% python3 -q
>>> import numpy as np
>>> from numpy import linalg as LA
>>> np.set_printoptions(precision=4, suppress=True, linewidth=120, legacy="1.25")
>>> def rd(a):
...     return np.round(a, 4) + 0
... 
>>> E = np.load("sample5.npy")
>>> print(E)
[[0 0 0 0 0 0 1 1]
 [0 0 0 1 1 0 0 0]
 [0 0 0 1 0 0 0 0]
 [0 1 1 0 1 0 0 0]
 [0 1 0 1 0 0 0 0]
 [0 0 0 0 0 0 0 0]
 [1 0 0 0 0 0 0 1]
 [1 0 0 0 0 0 1 0]]
>>> ev, V = LA.eigh(E)
>>> vec = np.array([5, 3, 6, 8, 5, 0, 8, 3])
>>> print(rd(V * np.maximum(ev, 0) @ V.T))
[[0.6667 0.     0.     0.     0.     0.     0.6667 0.6667]
 [0.     0.6351 0.2263 0.6648 0.6351 0.     0.     0.    ]
 [0.     0.2263 0.3791 0.4384 0.2263 0.     0.     0.    ]
 [0.     0.6648 0.4384 0.8318 0.6648 0.     0.     0.    ]
 [0.     0.6351 0.2263 0.6648 0.6351 0.     0.     0.    ]
 [0.     0.     0.     0.     0.     0.     0.     0.    ]
 [0.6667 0.     0.     0.     0.     0.     0.6667 0.6667]
 [0.6667 0.     0.     0.     0.     0.     0.6667 0.6667]]
>>> rd(V * np.abs(ev) @ V.T)
array([[ 1.3333,  0.    ,  0.    ,  0.    ,  0.    ,  0.    ,  0.3333,  0.3333],
       [ 0.    ,  1.2702,  0.4527,  0.3295,  0.2702,  0.    ,  0.    ,  0.    ],
       [ 0.    ,  0.4527,  0.7583, -0.1232,  0.4527,  0.    ,  0.    ,  0.    ],
       [ 0.    ,  0.3295, -0.1232,  1.6636,  0.3295,  0.    ,  0.    ,  0.    ],
       [ 0.    ,  0.2702,  0.4527,  0.3295,  1.2702,  0.    ,  0.    ,  0.    ],
       [ 0.    ,  0.    ,  0.    ,  0.    ,  0.    ,  0.    ,  0.    ,  0.    ],
       [ 0.3333,  0.    ,  0.    ,  0.    ,  0.    ,  0.    ,  1.3333,  0.3333],
       [ 0.3333,  0.    ,  0.    ,  0.    ,  0.    ,  0.    ,  0.3333,  1.3333]])
>>> m1 = np.load("arr.npy")
>>> rd(m1)
array([[ 1.    ,  0.    ,  0.    ,  0.    ],
       [ 0.    ,  1.    ,  0.    ,  0.    ],
       [ 0.    ,  0.    ,  0.9659,  0.2588],
       [ 0.    ,  0.    , -0.2588,  0.9659]])
>>> vec = np.array([-2, -2, -2, -1])
>>> rd(m1.T @ (m1 @ vec))
array([-2., -2., -2., -1.])
>>> rd(LA.inv(m1))
array([[ 1.    ,  0.    ,  0.    ,  0.    ],
       [ 0.    ,  1.    ,  0.    ,  0.    ],
       [ 0.    ,  0.    ,  0.9659, -0.2588],
       [ 0.    ,  0.    ,  0.2588,  0.9659]])
>>> rd(LA.norm(vec)), rd(LA.norm(m1 @ vec))
(3.6056, 3.6056)
>>> rd(LA.eigvals(m1).sum().real)
3.9319
>>> rd(LA.eigvals(m1))
array([0.9659+0.2588j, 0.9659-0.2588j, 1.    +0.j    , 1.    +0.j    ])
>>> th = np.radians(180)
>>> r_ = np.eye(4)
>>> r_[2, 2] = r_[3, 3] = np.cos(th)
>>> r_[2, 3], r_[3, 2] = -np.sin(th), np.sin(th)
>>> rd(r_)
array([[ 1.,  0.,  0.,  0.],
       [ 0.,  1.,  0.,  0.],
       [ 0.,  0., -1.,  0.],
       [ 0.,  0.,  0., -1.]])
>>> B = m1 @ r_.T
>>> rd(LA.svd(m1, compute_uv=False)), rd(LA.svd(B, compute_uv=False))
(array([1., 1., 1., 1.]), array([1., 1., 1., 1.]))
>>> rd(B)
array([[ 1.    ,  0.    ,  0.    ,  0.    ],
       [ 0.    ,  1.    ,  0.    ,  0.    ],
       [ 0.    ,  0.    , -0.9659, -0.2588],
       [ 0.    ,  0.    ,  0.2588, -0.9659]])
>>> W0 = np.load("dump.npy")
>>> W0
array([[ -1. ,  -1.7,   1.3,   0.3,   0.5,   0.3,   0.4,  -0.5],
       [ -0.4,  -2. ,  -1.3,  -0.8,  -0.1,  -0.6,  -1.4,  -0.7],
       [ -0.6,  -0.8,   0.4,   1.3,  -0.6,   0.4,  -1.8,   1. ],
       [ -0.2,   0. ,   0.7,   2.5,   0. ,   0.9,   0.4,   0.6],
       [ -0.5,  -0.2,  -0.7,  -1.2,   1.3,   1.4,  -0.1,  -1. ],
       [  0.4,  -2. ,  -1.3,  -1.3,   1.9,  -1.1,  -0.7,   1.4],
       [ -0.1,  -0.1,  -0.6,  -0.7,  -1.1,  -1.5,   0.7,  -0.1],
       [ -0.6,  -0.7,  -1.2,  -1.9,   1.4,  -0.2,   0.5,  -0.4],
       [  0. ,  -0.5,   1.1,  -0.4,  -1.7,  -0.6,  -0.6,  -0.4],
       [  0. ,  -1.2,   0.4,  -1.3,  -0.3,   0.7,   0.2,   0. ],
       [ -0.6,  -0.8,  -0.4,   0. ,   1.6,   2.2,   0.8,  -1.7],
       [  0.9,  -0.2,   0. ,  -0.5,  -1.2,   0.6,  -1.4,   0.5],
       [ -0.1,  -0.6,   0.5,   1. ,  -1.1,  -1.2,  -0.4,   1.5],
       [ -0.4,   1.2,   1.5,  -1.1,  -0.2,   0.2,  -0.7,  -0.3],
       [ -0.1,  -0.3,  -0.4,   1.2,   1.3,  -0.2,  -0.4,  -0.9],
       [ -0.8,  -0.5,   0.9,   1.3,  -1.1,   0.2,  -0.6,   1.2],
       [ -0.4,  -0.5,   0.2,  -1.1,  -2.6,  -0.9,   0.9,   0.1],
       [  2.1,   0.2,   1.2,  -0.8,  -1.2,   1.2,  -0.3,  -0.5],
       [  0.8,  -1.7,  -0.7,   0.6,  -1.4,  -0.4,   0.4,  -0.9],
       [ -1.4,   1. ,  -0.4,  -0.3,   1.3,  -0.1,  -1.9,   1.7],
       [  1.3,  -0.8,   0.5,  -0.6,   0.6,   1.9,  -1. ,  -1.4],
       [ -0.3,  -0.2,   0.2,   0.2,   0.2,  -0.6,   0.7,   0.7],
       [  0.9,  -0.7,  -1.1,  -0.1,  -0.8,   1. ,  -0.1,   0.3],
       [  0.3,   0.4,  -0.2,  -2.1,  -0.6,  -1. ,  -1.1,   2.1],
       [  2. ,   0.4,   1.4,   0.5,   0.4,   0.6,  -0.3,  -2.1],
       [ -1.7,  -0.3,  -0.1,   1. ,   0.3,  -0.4,  -0.8,  -1.1],
       [  4. ,   0. , -10. ,  -6. , -27. , -14. ,  -7. ,  28. ],
       [  1.5,   0.7,   2.3,   1.8,   0.7,  -0.2,   0.8,  -0.5],
       [ -0.6,  -0.4,  -0.4,   0.8,   1.1,  -0.5,  -0.5,  -1.6],
       [  0. ,   0.6,   1.7,   0.4,   0.2,   0.2,  -1.5,   0. ]])
>>> # row 26 dominates
>>> Xc = W0 - W0.mean(axis=0)
>>> left, s, VT = LA.svd(Xc, full_matrices=False)
>>> rd(s ** 2 / (s ** 2).sum())
array([0.9195, 0.0238, 0.0172, 0.0132, 0.009 , 0.0071, 0.0059, 0.0043])
>>> print(rd(s))
[43.5699  7.0105  5.9676  5.2174  4.3053  3.8205  3.498   2.9901]
>>> print((np.sign(left[:, 0]) == np.sign(left[0, 0])).astype(int))
[1 1 1 1 1 1 1 1 1 1 1 1 0 1 1 1 0 1 1 1 1 1 1 0 1 1 0 1 1 1]
>>> rd(VT[0] * np.sign(VT[0, np.abs(VT[0]).argmax()]))
array([ 0.0881,  0.0084, -0.23  , -0.1385, -0.6156, -0.3242, -0.1521,  0.6425])
>>> print(np.searchsorted(np.cumsum(s ** 2) / (s ** 2).sum(), 0.9) + 1)
1
>>> np.abs(VT[0]).argmax()
7
